% ipython --no-banner

In [1]: import numpy as np

In [2]: np.set_printoptions(precision=3, suppress=True, linewidth=120, legacy="1.25")

In [3]: arr = np.diag(np.array([0, -1, 1, 1, -1, 1]))

In [4]: arr
Out[4]: 
array([[ 0,  0,  0,  0,  0,  0],
       [ 0, -1,  0,  0,  0,  0],
       [ 0,  0,  1,  0,  0,  0],
       [ 0,  0,  0,  1,  0,  0],
       [ 0,  0,  0,  0, -1,  0],
       [ 0,  0,  0,  0,  0,  1]])

In [5]: arr @ np.linalg.pinv(arr) @ arr
Out[5]: 
array([[ 0.,  0.,  0.,  0.,  0.,  0.],
       [ 0., -1.,  0.,  0.,  0.,  0.],
       [ 0.,  0.,  1.,  0.,  0.,  0.],
       [ 0.,  0.,  0.,  1.,  0.,  0.],
       [ 0.,  0.,  0.,  0., -1.,  0.],
       [ 0.,  0.,  0.,  0.,  0.,  1.]])

In [6]: round(float(np.trace(np.linalg.pinv(arr) @ arr)), 3)
Out[6]: 5.0

In [7]: np.allclose(arr[:-1].T @ np.linalg.lstsq(arr[:-1].T, arr[-1])[0], arr[-1])
Out[7]: False

In [8]: [round(float(np.linalg.det(arr[:i, :i])), 2) + 0 for i in range(1, 7)]
Out[8]: [0.0, 0.0, 0.0, 0.0, 0.0, 0.0]

In [9]: np.round(np.linalg.eigvalsh(arr).min(), 3)
Out[9]: -1.0

In [10]: vals, V = np.linalg.eigh(arr)

In [11]: vec = np.array([1, -3, -1, 0, 2, -1])

In [12]: np.abs(arr).sum(axis=1).max(), np.abs(vals).max()
Out[12]: (1, 1.0)

In [13]: round(float(vec @ arr @ vec / (vec @ vec)), 3), vals[0], vals[-1]
Out[13]: (-0.688, -1.0, 1.0)

In [14]: np.count_nonzero(arr)
Out[14]: 5

In [15]: np.unravel_index(np.abs(arr).argmax(), arr.shape)
Out[15]: (1, 1)

In [16]: arr.shape
Out[16]: (6, 6)

In [17]: arr.sum(axis=0)
Out[17]: array([ 0, -1,  1,  1, -1,  1])

In [18]: arr.mean(axis=0)
Out[18]: array([ 0.   , -0.167,  0.167,  0.167, -0.167,  0.167])

In [19]: np.abs(arr).max()
Out[19]: 1

In [20]: np.linalg.svd(arr, compute_uv=False)
Out[20]: array([1., 1., 1., 1., 1., 0.])
